In [1]: import numpy as np

In [2]: import numpy.linalg as la

In [3]: np.set_printoptions(precision=2, suppress=True, linewidth=100)

In [4]: feats = np.load("out11.npy")

In [5]: feats
Out[5]: 
array([[ -2,  -2,  -2,  -2,  -2,  -2,  -2],
       [ -2,  -4,  -4,  -4,  -4,  -4,  -4],
       [ -2,  -4,  -6,  -6,  -6,  -6,  -6],
       [ -2,  -4,  -6,  -8,  -8,  -8,  -8],
       [ -2,  -4,  -6,  -8, -10, -10, -10],
       [ -2,  -4,  -6,  -8, -10, -12, -12],
       [ -2,  -4,  -6,  -8, -10, -12, -14]])

In [6]: evals, evecs = la.eigvalsh(feats)
ValueError: too many values to unpack (expected 2)


In [7]: evals, evecs = la.eigh(feats)

In [8]: np.round(evecs.T @ evecs, 2) + 0
Out[8]: 
array([[1., 0., 0., 0., 0., 0., 0.],
       [0., 1., 0., 0., 0., 0., 0.],
       [0., 0., 1., 0., 0., 0., 0.],
       [0., 0., 0., 1., 0., 0., 0.],
       [0., 0., 0., 0., 1., 0., 0.],
       [0., 0., 0., 0., 0., 1., 0.],
       [0., 0., 0., 0., 0., 0., 1.]])

In [9]: la.svd(feats, compute_uv=False)
Out[9]: array([45.76,  5.24,  2.  ,  1.12,  0.76,  0.6 ,  0.52])

In [10]: la.eigvalsh(feats + 3 * np.eye(7))
Out[10]: array([-42.76,  -2.24,   1.  ,   1.88,   2.24,   2.4 ,   2.48])

In [11]: evals.sum(), np.trace(feats)
Out[11]: (np.float64(-56.0), np.int64(-56))

In [12]: evecs @ np.diag(evals) @ evecs.T
Out[12]: 
array([[ -2.,  -2.,  -2.,  -2.,  -2.,  -2.,  -2.],
       [ -2.,  -4.,  -4.,  -4.,  -4.,  -4.,  -4.],
       [ -2.,  -4.,  -6.,  -6.,  -6.,  -6.,  -6.],
       [ -2.,  -4.,  -6.,  -8.,  -8.,  -8.,  -8.],
       [ -2.,  -4.,  -6.,  -8., -10., -10., -10.],
       [ -2.,  -4.,  -6.,  -8., -10., -12., -12.],
       [ -2.,  -4.,  -6.,  -8., -10., -12., -14.]])

In [13]: np.unique(evals.round(6) + 0, return_counts=True)[1]
Out[13]: array([1, 1, 1, 1, 1, 1, 1])

In [14]: evals
Out[14]: array([-45.76,  -5.24,  -2.  ,  -1.12,  -0.76,  -0.6 ,  -0.52])

In [15]: J = np.loadtxt("block10.csv", delimiter=",")

In [16]: J
Out[16]: 
array([[ 1.,  0.,  0.,  0.,  0.,  0.],
       [ 1.,  1.,  0.,  0.,  0.,  0.],
       [ 0., -1.,  1.,  0.,  0.,  0.],
       [ 1.,  0., -1.,  1.,  0.,  0.],
       [ 2., -1.,  1.,  1.,  1.,  0.],
       [-1.,  1., -2.,  2.,  0.,  1.]])

In [17]: feats[1] @ feats[6]
Out[17]: np.int64(220)

In [18]: la.norm(feats, axis=1).argmax()
Out[18]: np.int64(6)

In [19]: la.norm(feats, axis=0)
Out[19]: array([ 5.29, 10.  , 14.14, 17.66, 20.49, 22.54, 23.66])

In [20]: round(la.norm(feats, 2), 2)
Out[20]: np.float64(45.76)

In [21]: la.norm(feats, axis=1)
Out[21]: array([ 5.29, 10.  , 14.14, 17.66, 20.49, 22.54, 23.66])

In [22]: round(float(la.norm(feats, 1)), 2), np.round(la.norm(feats, np.inf), 2)
Out[22]: (56.0, np.float64(56.0))

In [23]: round(la.norm(feats) ** 2 / la.norm(feats, 2) ** 2, 2)
Out[23]: np.float64(1.02)

In [24]: round(la.norm(feats[1] - feats[6]), 2)
Out[24]: np.float64(14.83)

In [25]: np.round(la.norm(feats, "nuc"), 2)
Out[25]: np.float64(56.0)

In [26]: q, r_ = la.qr(J)

In [27]: np.round(q.T @ q, 2) + 0
Out[27]: 
array([[1., 0., 0., 0., 0., 0.],
       [0., 1., 0., 0., 0., 0.],
       [0., 0., 1., 0., 0., 0.],
       [0., 0., 0., 1., 0., 0.],
       [0., 0., 0., 0., 1., 0.],
       [0., 0., 0., 0., 0., 1.]])

In [28]: np.allclose(r_.T @ r_, J.T @ J)
Out[28]: True

In [29]: np.abs(np.diag(r_))
Out[29]: array([2.83, 1.87, 1.69, 1.35, 0.39, 0.21])

In [30]: round(float(np.trace(q @ q.T)), 2)
Out[30]: 6.0

In [31]: q.shape, r_.shape
Out[31]: ((6, 6), (6, 6))

In [32]: vec = np.array([1, 0, 3, 1, 1, 2])

In [33]: y = J @ vec

In [34]: y
Out[34]: array([ 1.,  1.,  3., -1.,  7., -3.])

In [35]: np.round(la.solve(J, y + J[:, 5]), 2) + 0
Out[35]: array([1., 0., 3., 1., 1., 3.])

In [36]: np.round(la.solve(J, y), 2) + 0
Out[36]: array([1., 0., 3., 1., 1., 2.])

In [37]: B = np.array([[0]])

In [38]: W2 = np.array([[-1, 1, 0, -3, 1, -3, 3],
    ...:     [-3, 3, -2, 0, 2, 1, 1],
    ...:     [0, 3, 1, -1, 2, -2, 1],
    ...:     [3, -3, 0, 1, -1, 0, -3],
    ...:     [2, 0, -1, -1, -3, -1, -2],
    ...:     [1, -2, 1, 3, -1, 2, 3],
    ...:     [2, 1, 1, 0, 3, -3, 2]])

In [39]: E = np.block([[B, np.zeros((1, 7))], [np.zeros((7, 1)), W2]])

In [40]: E
Out[40]: 
array([[ 0.,  0.,  0.,  0.,  0.,  0.,  0.,  0.],
       [ 0., -1.,  1.,  0., -3.,  1., -3.,  3.],
       [ 0., -3.,  3., -2.,  0.,  2.,  1.,  1.],
       [ 0.,  0.,  3.,  1., -1.,  2., -2.,  1.],
       [ 0.,  3., -3.,  0.,  1., -1.,  0., -3.],
       [ 0.,  2.,  0., -1., -1., -3., -1., -2.],
       [ 0.,  1., -2.,  1.,  3., -1.,  2.,  3.],
       [ 0.,  2.,  1.,  1.,  0.,  3., -3.,  2.]])

In [41]: # 2 blocks once reordered

In [42]: r = la.matrix_rank(E)

In [43]: r
Out[43]: np.int64(7)

In [44]: ns = la.svd(E)[2][r:].T

In [45]: la.matrix_rank(E.T @ E), la.matrix_rank(E @ E.T)
Out[45]: (np.int64(7), np.int64(7))

In [46]: [int(la.matrix_rank(E[:, :j + 1])) for j in range(8)]
Out[46]: [0, 1, 2, 3, 4, 5, 6, 7]

In [47]: [int(la.matrix_rank(np.delete(E, i, axis=0))) for i in range(8)]
Out[47]: [7, 6, 6, 6, 6, 6, 6, 6]
